$ ipython --no-banner

In [1]: import numpy as np

In [2]: np.set_printoptions(precision=2, suppress=True, linewidth=100)

In [3]: tidy = lambda a: np.round(a, 2) + 0

In [4]: feats = np.array([[3, -2, -1, -2, -5, 0],
   ...:     [-3, -3, 0, -3, 5, 1],
   ...:     [4, 1, 1, -1, -1, 5],
   ...:     [5, 0, 3, -3, 5, 2],
   ...:     [-5, 5, -5, -3, -1, -3],
   ...:     [12, 7, -1, 7, -20, -3]])

In [5]: print(feats)
[[  3  -2  -1  -2  -5   0]
 [ -3  -3   0  -3   5   1]
 [  4   1   1  -1  -1   5]
 [  5   0   3  -3   5   2]
 [ -5   5  -5  -3  -1  -3]
 [ 12   7  -1   7 -20  -3]]

In [6]: feats @ feats
Out[6]: 
array([[  26,  -26,   15,   22,  -29,    4],
       [ -28,   47,  -32,   16,  -40,  -27],
       [  73,   20,   -6,   29, -120,   -8],
       [  11,   32,  -38,   -5,  -88,  -12],
       [ -96,  -36,   -1,   -9,  101,  -14],
       [ 110, -167,  111,  -26,   91,   85]])

In [7]: np.allclose(feats, feats.T)
Out[7]: False

In [8]: np.trace(feats)
Out[8]: np.int64(-6)

In [9]: assert feats == feats.T
Traceback (most recent call last):
  Cell In[9], line 1
    assert feats == feats.T
ValueError: The truth value of an array with more than one element is ambiguous. Use a.any() or a.all()


In [10]: print(tidy(np.abs(np.linalg.eigvals(feats)).max()))
12.54

In [11]: tidy(np.linalg.det(feats))
Out[11]: np.float64(0.0)

In [12]: tidy(np.sort(np.abs(np.linalg.eigvals(feats))))
Out[12]: array([ 0.  ,  2.18,  5.63,  5.63, 10.99, 12.54])

In [13]: np.linalg.matrix_power(feats, 2)
Out[13]: 
array([[  26,  -26,   15,   22,  -29,    4],
       [ -28,   47,  -32,   16,  -40,  -27],
       [  73,   20,   -6,   29, -120,   -8],
       [  11,   32,  -38,   -5,  -88,  -12],
       [ -96,  -36,   -1,   -9,  101,  -14],
       [ 110, -167,  111,  -26,   91,   85]])

In [14]: (feats - feats.T) / 2
Out[14]: 
array([[ 0. ,  0.5, -2.5, -3.5,  0. , -6. ],
       [-0.5,  0. , -0.5, -1.5,  0. , -3. ],
       [ 2.5,  0.5,  0. , -2. ,  2. ,  3. ],
       [ 3.5,  1.5,  2. ,  0. ,  4. , -2.5],
       [ 0. ,  0. , -2. , -4. ,  0. ,  8.5],
       [ 6. ,  3. , -3. ,  2.5, -8.5,  0. ]])
